In [1]: import numpy as np

In [2]: np.set_printoptions(precision=2, suppress=True, linewidth=140)

In [3]: def rnd(a):
   ...:     return np.round(a, 2) + 0
   ...: 

In [4]: J = np.loadtxt("dump.csv", delimiter=",")

In [5]: print(J)
[[-6. -2. -4. -9. -3. -6.]
 [-2. -4. -4. -3. -6. -6.]
 [-2. -6.  0. -3. -9.  0.]
 [ 6.  2.  4. -3. -1. -2.]
 [ 2.  4.  4. -1. -2. -2.]
 [ 2.  6.  0. -1. -3.  0.]]

In [6]: print(rnd(np.linalg.norm(J) ** 2 / np.linalg.norm(J, 2) ** 2))
1.74

In [7]: feats = np.load("run10.npy")

In [8]: print(feats)
[[ 5  3  3  9  5  0  4  7  2  8 -5]
 [ 7  9  5  9  5  2  0  2  5  7 -5]
 [ 5  7  9  5  8  0  5  4  8  0 -8]
 [ 9  0  5  1  4  4  1  5  0  4 -4]
 [ 8  6  7  4  2  2  4  1  7  4 -2]]

In [9]: th = np.radians(135)

In [10]: R = np.eye(11)

In [11]: R[5, 5] = R[2, 2] = np.cos(th)

In [12]: R[5, 2], R[2, 5] = -np.sin(th), np.sin(th)

In [13]: print(rnd(R))
[[ 1.    0.    0.    0.    0.    0.    0.    0.    0.    0.    0.  ]
 [ 0.    1.    0.    0.    0.    0.    0.    0.    0.    0.    0.  ]
 [ 0.    0.   -0.71  0.    0.    0.71  0.    0.    0.    0.    0.  ]
 [ 0.    0.    0.    1.    0.    0.    0.    0.    0.    0.    0.  ]
 [ 0.    0.    0.    0.    1.    0.    0.    0.    0.    0.    0.  ]
 [ 0.    0.   -0.71  0.    0.   -0.71  0.    0.    0.    0.    0.  ]
 [ 0.    0.    0.    0.    0.    0.    1.    0.    0.    0.    0.  ]
 [ 0.    0.    0.    0.    0.    0.    0.    1.    0.    0.    0.  ]
 [ 0.    0.    0.    0.    0.    0.    0.    0.    1.    0.    0.  ]
 [ 0.    0.    0.    0.    0.    0.    0.    0.    0.    1.    0.  ]
 [ 0.    0.    0.    0.    0.    0.    0.    0.    0.    0.    1.  ]]

In [14]: Y = feats @ R.T

In [15]: print(np.allclose(feats @ feats.T, Y @ Y.T))
True

In [16]: print(np.allclose(np.linalg.norm(feats, axis=1), np.linalg.norm(Y, axis=1)))
True

In [17]: print(rnd(Y))
[[ 5.    3.   -2.12  9.    5.   -2.12  4.    7.    2.    8.   -5.  ]
 [ 7.    9.   -2.12  9.    5.   -4.95  0.    2.    5.    7.   -5.  ]
 [ 5.    7.   -6.36  5.    8.   -6.36  5.    4.    8.    0.   -8.  ]
 [ 9.    0.   -0.71  1.    4.   -6.36  1.    5.    0.    4.   -4.  ]
 [ 8.    6.   -3.54  4.    2.   -6.36  4.    1.    7.    4.   -2.  ]]

In [18]: rng = np.random.default_rng(4363)

In [19]: Y = feats + rng.integers(-2, 3, (5, 1)) @ rng.integers(-2, 3, (1, 11))

In [20]: print(Y)
[[ 7  7  1 11  9  2  4  5  6  6 -7]
 [ 5  5  7  7  1  0  0  4  1  9 -3]
 [ 6  9  8  6 10  1  5  3 10 -1 -9]
 [ 7 -4  7 -1  0  2  1  7 -4  6 -2]
 [ 7  4  8  3  0  1  4  2  5  5 -1]]

In [21]: print(np.linalg.matrix_rank(Y - feats, tol=1e-8))
1

In [22]: print(Y - feats)
[[ 2  4 -2  2  4  2  0 -2  4 -2 -2]
 [-2 -4  2 -2 -4 -2  0  2 -4  2  2]
 [ 1  2 -1  1  2  1  0 -1  2 -1 -1]
 [-2 -4  2 -2 -4 -2  0  2 -4  2  2]
 [-1 -2  1 -1 -2 -1  0  1 -2  1  1]]

In [23]: print(rnd(np.linalg.svd(Y - feats, compute_uv=False)))
[16.31  0.    0.    0.    0.  ]

In [24]: blk = np.stack([Y, 4 * Y, Y[::-1]])

In [25]: print(rnd(np.linalg.norm(blk, axis=(1, 2))))
[ 41.13 164.54  41.13]

In [26]: print(np.linalg.matrix_rank(blk.reshape(3, -1)))
2

In [27]: print((blk @ Y.T).shape)
(3, 5, 5)

In [28]: print(blk.sum(axis=0))
[[ 42  39  13  58  45  11  24  27  35  35 -36]
 [ 32  21  42  34   5   2   1  27   1  51 -17]
 [ 36  54  48  36  60   6  30  18  60  -6 -54]
 [ 40 -15  42   2   1  10   5  39 -19  39 -13]
 [ 42  27  41  26   9   7  24  15  31  31 -12]]
